$ python3 -q
>>> import numpy as np
>>> np.set_printoptions(precision=1, suppress=True, linewidth=160, sign=" ")
>>> E = np.load("w.npy")
>>> print(E)
[[ 1.   0.   0. ]
 [ 0.   1.   0. ]
 [ 0.5  0.   0.5]]
>>> rng = np.random.default_rng(178742)
>>> A2 = E + rng.integers(-2, 3, (3, 2)) @ rng.integers(-2, 3, (2, 3))
>>> print(A2)
[[ 3.   1.   0. ]
 [ 2.   7.  -4. ]
 [ 0.5 -5.   4.5]]
>>> print(np.linalg.matrix_rank(A2 - E, tol=1e-8))
2
>>> print(np.abs(A2 - E).sum(axis=1))
[  3.  12.   9.]
>>> w, V = np.linalg.eig(E)
>>> print(np.prod(w))
0.5
>>> print(np.sort(np.linalg.eigvals(E @ E)))
[ 0.2  1.   1. ]
>>> print(E @ V[:, 0] - w[0] * V[:, 0])
[ 0.  0.  0.]
>>> print(np.sort(np.linalg.eigvals(E)))
[ 0.5  1.   1. ]
>>> print(np.linalg.matrix_rank(E - E[0, 0] * np.eye(3)))
1
>>> hat = np.triu(np.array([[1, 1, 2], [3, 0, 2], [0, 3, 1]]), 1) + np.eye(3)
>>> A2 = hat @ E @ np.linalg.inv(hat)
>>> print(hat @ E - E @ hat)
[[ 1.   0.  -1. ]
 [ 1.   0.  -1. ]
 [ 0.  -0.5 -1. ]]
>>> print(np.trace(A2), np.trace(E))
2.5 2.5
>>> print(round(np.linalg.det(A2), 1))
0.5
>>> theta = np.sort(rng.uniform(-2, 2, 21))
>>> feats = np.c_[theta, theta ** 2, theta ** 3] @ np.array([[2, 1, 0], [-2, 2, -1], [3, 0, -2]])
>>> print(feats.round(1) + 0)
[[-24.2   4.1   7.1]
 [-23.6   4.    6.8]
 [-21.8   3.7   6.1]
 [-12.9   2.1   2.8]
 [-11.5   1.9   2.3]
 [-11.    1.8   2.2]
 [-10.5   1.7   2. ]
 [ -8.6   1.3   1.4]
 [ -7.    1.    1. ]
 [ -5.7   0.7   0.7]
 [ -2.1   0.    0. ]
 [ -1.9   0.    0. ]
 [  0.3   0.3  -0.1]
 [  0.7   0.8  -0.3]
 [  0.8   0.9  -0.4]
 [  1.8   2.   -1.6]
 [  2.7   2.8  -2.7]
 [  2.8   2.9  -2.8]
 [  4.1   3.7  -4.2]
 [  4.2   3.8  -4.3]
 [  7.7   5.6  -8.1]]
>>> d = np.linalg.norm(feats[:, None] - feats[None], axis=-1)
>>> print(d.mean(axis=1).argmax())
0
>>> print(np.flatnonzero(d[15] < d.mean() / 2))
[ 10  11  12  13  14  15  16  17  18  19]
>>> print((d + 1e9 * np.eye(21)).round(6).argmin(axis=1))
[  1   0   1   4   5   4   5   8   9   8  11  10  13  14  13  16  17  16  19  18  19]
>>> print(np.linalg.matrix_rank(d ** 2))
5
>>> print(d[:5, :5])
[[  0.    0.7   2.7  12.2  13.8]
 [  0.7   0.    2.   11.6  13.1]
 [  2.7   2.    0.    9.6  11.1]
 [ 12.2  11.6   9.6   0.    1.5]
 [ 13.8  13.1  11.1   1.5   0. ]]
